% ipython --no-banner

In [1]: import numpy as np

In [2]: np.set_printoptions(precision=3, suppress=True, linewidth=100, floatmode="fixed")

In [3]: data = np.loadtxt("sample4.csv", delimiter=",")

In [4]: data
Out[4]: 
array([[ 0.349, -0.334,  0.344,  0.662],
       [-0.395,  0.415, -0.387, -0.849],
       [ 1.062, -1.036,  1.052,  2.120],
       [ 0.070, -0.110,  0.020,  0.155],
       [ 0.560, -0.551,  0.598,  1.101],
       [-0.603,  0.655, -0.611, -1.254],
       [ 0.024, -0.017,  0.020,  0.029],
       [ 0.923, -0.992,  0.970,  1.963],
       [ 1.162, -1.118,  1.169,  2.248],
       [-0.466,  0.434, -0.436, -0.913],
       [ 1.334, -1.320,  1.333,  2.717],
       [ 1.014, -1.016,  1.069,  2.018],
       [-0.658,  0.679, -0.676, -1.289],
       [ 0.176, -0.217,  0.214,  0.450],
       [ 0.989, -0.989,  0.989,  1.952],
       [-0.220,  0.209, -0.200, -0.372],
       [ 1.143, -1.134,  1.158,  2.263],
       [-2.925,  2.928, -2.924, -5.783],
       [ 1.834, -1.823,  1.793,  3.609]])

In [5]: G = data.T @ data

In [6]: np.allclose(G, G.T)
Out[6]: True

In [7]: np.linalg.eigvalsh(G)[::-1]
Out[7]: array([153.225,   0.015,   0.007,   0.006])

In [8]: np.diag(G)
Out[8]: array([22.032, 22.011, 22.150, 87.060])

In [9]: np.linalg.cond(data) > 100
Out[9]: np.True_

In [10]: np.round(np.linalg.norm(data, 2) / np.linalg.norm(data), 3)
Out[10]: np.float64(1.0)

In [11]: [round(float(x), 3) for x in np.linalg.svd(data, compute_uv=False)[:3]]
Out[11]: [12.378, 0.123, 0.085]

In [12]: J = np.load("w.npy")

In [13]: J
Out[13]: 
array([[ 1.406,  0.196,  1.272,  0.070],
       [ 0.196,  2.837,  0.178,  0.265],
       [ 1.272,  0.178, -0.326,  0.040],
       [ 0.070,  0.265,  0.040,  2.084]])

In [14]: # symmetric, so the eigenvalues are real

In [15]: rng = np.random.default_rng(721)

In [16]: lab = rng.permutation(4)

In [17]: lab
Out[17]: array([3, 1, 0, 2])

In [18]: Y = J[lab][:, lab]

In [19]: round(np.linalg.det(Y), 3), round(np.linalg.det(J[lab]), 3)
Out[19]: (np.float64(-12.004), np.float64(-12.004))

In [20]: np.trace(Y)
Out[20]: np.float64(6.001)

In [21]: Y
Out[21]: 
array([[ 2.084,  0.265,  0.070,  0.040],
       [ 0.265,  2.837,  0.196,  0.178],
       [ 0.070,  0.196,  1.406,  1.272],
       [ 0.040,  0.178,  1.272, -0.326]])

In [22]: np.diag(Y)
Out[22]: array([ 2.084,  2.837,  1.406, -0.326])

In [23]: np.sort(np.abs(np.linalg.eigvals(Y)))
Out[23]: array([1.000, 2.000, 2.001, 3.000])

In [24]: np.allclose(J @ J.T, J.T @ J)
Out[24]: True

In [25]: np.trace(J)
Out[25]: np.float64(6.001)

In [26]: (J - J.T) / 2
Out[26]: 
array([[0.000, 0.000, 0.000, 0.000],
       [0.000, 0.000, 0.000, 0.000],
       [0.000, 0.000, 0.000, 0.000],
       [0.000, 0.000, 0.000, 0.000]])

In [27]: J @ J
Out[27]: 
array([[3.638, 1.077, 1.411, 0.347],
       [1.077, 8.189, 0.707, 1.325],
       [1.411, 0.707, 1.758, 0.207],
       [0.347, 1.325, 0.207, 4.420]])
